$ python -q
>>> import numpy as np
>>> import numpy.linalg as la
>>> np.set_printoptions(precision=3, suppress=True, linewidth=120)
>>> def rd(a):
...     return np.round(a, 3) + 0
... 
>>> K = np.load("data.npy")
>>> print(K)
[[-0.585  0.731 -0.925]
 [ 0.881  0.998  0.959]
 [ 0.537  0.462  0.8  ]
 [ 0.02  -0.592  0.217]
 [ 0.01   0.544 -0.139]
 [-0.38  -0.922 -0.38 ]
 [ 0.686  0.999  0.629]
 [ 0.05  -0.935  0.501]
 [ 0.11   0.961 -0.282]
 [-0.804 -0.996 -0.898]
 [ 0.06  -0.797  0.388]
 [ 0.757  0.998  0.814]
 [-0.696 -0.821 -0.898]
 [ 0.827  0.933  0.963]
 [-0.01  -0.544  0.139]
 [ 0.47   0.93   0.544]
 [ 0.565  0.963  0.658]
 [ 0.04  -0.876  0.414]
 [ 0.874  1.     0.922]
 [ 0.414 -0.93   0.872]
 [ 0.254 -0.282  0.544]
 [-0.907 -0.993 -0.982]
 [ 0.01  -0.327  0.11 ]
 [ 0.721  0.876  0.907]
 [ 0.02  -0.592  0.217]
 [ 0.47   0.611  0.696]
 [ 0.941  1.     0.987]
 [-0.818 -0.664 -0.973]
 [-0.371 -0.757 -0.493]
 [ 0.854  0.984  0.962]
 [ 0.701  0.991  0.789]
 [ 0.797  0.999  0.845]
 [-0.08  -0.793  0.119]
 [ 0.     0.     0.   ]
 [ 0.845  0.986  0.955]
 [ 0.11   0.766 -0.04 ]
 [-0.129 -0.319 -0.178]
 [-0.09  -0.934  0.254]
 [-0.811 -0.985 -0.933]
 [ 0.701 -0.129  0.949]]
>>> # row 24 repeats row 3
>>> C = K[[23, 7]].astype(float)
>>> for _ in range(7):
...     lab = la.norm(K[:, None] - C, axis=-1).argmin(axis=1)
...     C = np.array([K[lab == j].mean(axis=0) for j in range(2)])
... 
>>> print(lab)
[1 0 0 1 0 1 0 1 0 1 1 0 1 0 1 0 0 1 0 1 1 1 1 0 1 0 0 1 1 0 0 0 1 1 0 0 1 1 1 0]
>>> print(rd(C))
[[ 0.624  0.835  0.68 ]
 [-0.229 -0.635 -0.137]]
>>> A = np.load("m.npy")
>>> print(A)
[[ 0.4 -1.2 -0.3  0.8  0.3  0.1  0.3  0.8 -0.1  0.   2.4 -1.3  0.7 -1.   1.1]
 [-0.5  1.3 -1.3  0.  -1.2 -0.7 -0.8 -0.1 -1.1  1.1  0.8 -0.3  0.4  0.1 -0.2]
 [-1.4 -1.6  0.6  0.5  1.5  0.7 -2.8  2.   1.6  0.8  0.  -1.3 -0.4  0.5  0.4]
 [ 0.1  0.3 -1.4 -1.2  1.1 -1.6  0.6  0.6  0.   0.7 -0.5 -2.2  0.6 -0.1 -0.5]
 [-0.2 -0.6  0.7  0.2  0.4 -0.1 -1.3  0.1 -0.9  0.8 -0.9 -0.3 -2.3 -0.7  0.5]
 [ 0.9 -1.   0.6 -1.4 -0.3  1.4 -1.6  0.3  1.4  1.2  0.3  0.7  1.5  0.8 -0.3]
 [-2.1  0.3 -1.   0.4  0.6  2.7 -2.1 -0.3 -0.5  1.9  0.5 -1.6  1.1  1.6 -1.3]
 [-0.3 -0.8 -1.5 -1.5  1.5  0.6 -1.3 -1.6  0.9  2.1  0.7  1.2 -0.3  0.8  0.4]
 [ 1.4 -0.2  1.6 -0.2 -2.4 -0.9  0.3 -1.1  0.4  0.6 -0.3  0.3  0.9 -0.3  0.5]]
>>> u = np.array([2, 4])
>>> print(rd(np.correlate(K[16], K[11], "full")))
[0.46  1.348 1.924 1.386 0.498]
>>> print(np.convolve(K[16], u))
[1.13  4.186 5.168 2.632]
